$ python3 -q
>>> import numpy as np
>>> np.set_printoptions(precision=1, suppress=True, linewidth=160, floatmode="fixed")
>>> tidy = lambda a: np.round(a, 1) + 0
>>> data = np.load("dump.npy")
>>> print(data)
[[ 0  0  0  0 -5]
 [ 0  0  0  0  0]
 [ 0  7  0  0  3]
 [ 0  0  0  5  2]
 [ 0  0  0  0  0]
 [ 7  0  1  0  0]
 [ 1  0  0  0 -3]
 [ 0 -8  0  0 -1]]
>>> # row 4 repeats row 1
>>> x0 = np.array([0, 2, 0, 3, 4])
>>> target = data @ x0
>>> print(tidy(np.linalg.solve(data.T @ data, data.T @ target)))
[0.0 2.0 0.0 3.0 4.0]
>>> print(tidy(np.linalg.pinv(data) @ data))
[[1.0 0.0 0.0 0.0 0.0]
 [0.0 1.0 0.0 0.0 0.0]
 [0.0 0.0 1.0 0.0 0.0]
 [0.0 0.0 0.0 1.0 0.0]
 [0.0 0.0 0.0 0.0 1.0]]
>>> print(tidy(np.linalg.lstsq(data, target)[0]))
[0.0 2.0 0.0 3.0 4.0]
>>> rng = np.random.default_rng(224)
>>> target = target + 0.1 * rng.normal(size=8)
>>> print(tidy(target))
[-20.0   0.0  25.9  22.9   0.1   0.0 -12.0 -20.1]
>>> c, *_ = np.linalg.lstsq(data, target)
>>> print([round(float(np.linalg.norm(np.linalg.solve(data.T @ data + lam * np.eye(5), data.T @ target))), 2) for lam in (0, 1, 10, 100)])
[5.37, 5.27, 4.58, 2.24]
>>> blk = np.stack([data, -2 * data, data[::-1]])
>>> print(blk.shape)
(3, 8, 5)
>>> print((blk @ data.T).shape)
(3, 8, 8)
>>> print(np.linalg.matrix_rank(blk.reshape(3, -1)))
2
>>> Y = np.array([[1, -7, -6, -4, 6, 6, -4, 7, -1, -6, -5, -7],
...     [2, 6, -5, 0, 9, 9, 1, 1, 6, 2, -6, 3],
...     [-2, -3, -1, -9, -5, 8, 6, 3, -3, -2, 1, -7],
...     [3, -8, 5, 5, -1, 0, -2, 3, 0, 1, -3, 9],
...     [6, 0, -2, 8, -8, 4, 1, -8, 9, -5, -5, -3],
...     [9, -1, 3, -8, 4, 8, -9, -3, 3, 8, -8, 1],
...     [7, -6, -7, 3, -5, 8, 0, -9, -1, -1, -1, 9],
...     [-1, 5, 3, 7, -6, 3, -5, -6, 2, 4, 4, -5]])
>>> mat = Y.T @ Y
>>> print(mat)
[[ 185  -69  -36   19  -10  157  -90 -120   89   36 -141   99]
 [ -69  220   29   40   31  -53   16  -49   65   70   54  -64]
 [ -36   29  158   18  -36 -120  -41   17  -17   86   49   10]
 [  19   40   18  308 -137  -83   -3 -149   90  -32   45   96]
 [ -10   31  -36 -137  284   19  -57  166   -4   44  -97   24]
 [ 157  -53 -120  -83   19  334  -50  -71   82   14 -156  -18]
 [ -90   16  -41   -3  -57  -50  164   34  -36  -85   73  -16]
 [-120  -49   17 -149  166  -71   34  258  -94  -42    2  -70]
 [  89   65  -17   90   -4   82  -36  -94  141   12  -94    3]
 [  36   70   86  -32   44   14  -85  -42   12  151   -9   65]
 [-141   54   49   45  -97 -156   73    2  -94   -9  177  -39]
 [  99  -64   10   96   24  -18  -16  -70    3   65  -39  304]]
>>> # symmetric
>>> ev, V = np.linalg.eigh(mat)
>>> print(ev.sum(), np.trace(mat))
2684.0 2684
>>> print(tidy(np.linalg.eigvalsh(mat + -3 * np.eye(12))))
[ -3.0  -3.0  -3.0  -3.0  59.4  80.1 168.7 234.8 340.5 396.5 650.0 730.0]
>>> print(tidy(ev))
[  0.0   0.0   0.0   0.0  62.4  83.1 171.7 237.8 343.5 399.5 653.0 733.0]
>>> print(np.unique(ev.round(6) + 0, return_counts=True)[1])
[4 1 1 1 1 1 1 1 1]
>>> print(tidy(np.abs(V[:, -1])))
[0.5 0.1 0.2 0.1 0.0 0.5 0.2 0.3 0.3 0.1 0.4 0.2]
>>> idx = rng.permutation(12)
>>> print(idx)
[ 7 11  3  4 10  1  2  5  6  9  8  0]
>>> Y = mat[idx][:, idx]
>>> print(Y)
[[ 258  -70 -149  166    2  -49   17  -71   34  -42  -94 -120]
 [ -70  304   96   24  -39  -64   10  -18  -16   65    3   99]
 [-149   96  308 -137   45   40   18  -83   -3  -32   90   19]
 [ 166   24 -137  284  -97   31  -36   19  -57   44   -4  -10]
 [   2  -39   45  -97  177   54   49 -156   73   -9  -94 -141]
 [ -49  -64   40   31   54  220   29  -53   16   70   65  -69]
 [  17   10   18  -36   49   29  158 -120  -41   86  -17  -36]
 [ -71  -18  -83   19 -156  -53 -120  334  -50   14   82  157]
 [  34  -16   -3  -57   73   16  -41  -50  164  -85  -36  -90]
 [ -42   65  -32   44   -9   70   86   14  -85  151   12   36]
 [ -94    3   90   -4  -94   65  -17   82  -36   12  141   89]
 [-120   99   19  -10 -141  -69  -36  157  -90   36   89  185]]
>>> print(tidy(np.linalg.det(Y)), tidy(np.linalg.det(mat[idx])))
0.0 0.0
>>> feats = 5 * np.eye(9) + np.ones((9, 9))
>>> print(feats)
[[6.0 1.0 1.0 1.0 1.0 1.0 1.0 1.0 1.0]
 [1.0 6.0 1.0 1.0 1.0 1.0 1.0 1.0 1.0]
 [1.0 1.0 6.0 1.0 1.0 1.0 1.0 1.0 1.0]
 [1.0 1.0 1.0 6.0 1.0 1.0 1.0 1.0 1.0]
 [1.0 1.0 1.0 1.0 6.0 1.0 1.0 1.0 1.0]
 [1.0 1.0 1.0 1.0 1.0 6.0 1.0 1.0 1.0]
 [1.0 1.0 1.0 1.0 1.0 1.0 6.0 1.0 1.0]
 [1.0 1.0 1.0 1.0 1.0 1.0 1.0 6.0 1.0]
 [1.0 1.0 1.0 1.0 1.0 1.0 1.0 1.0 6.0]]
>>> # equal to its transpose
>>> x0 = np.array([-9, -1, -9, -9, -9, 1, -5, 7, 4])
>>> target = feats @ x0
>>> c, lr = np.zeros(9), 1 / np.linalg.norm(feats, 2) ** 2
>>> for i in range(50):
...     c -= lr * feats.T @ (feats @ c - target)
...     if i % 10 == 0: print(i, round(np.linalg.norm(feats @ c - target), 1))
... 
0 77.5
10 19.8
20 5.1
30 1.3
40 0.3
>>> print(tidy(np.linalg.cond(feats)))
2.8
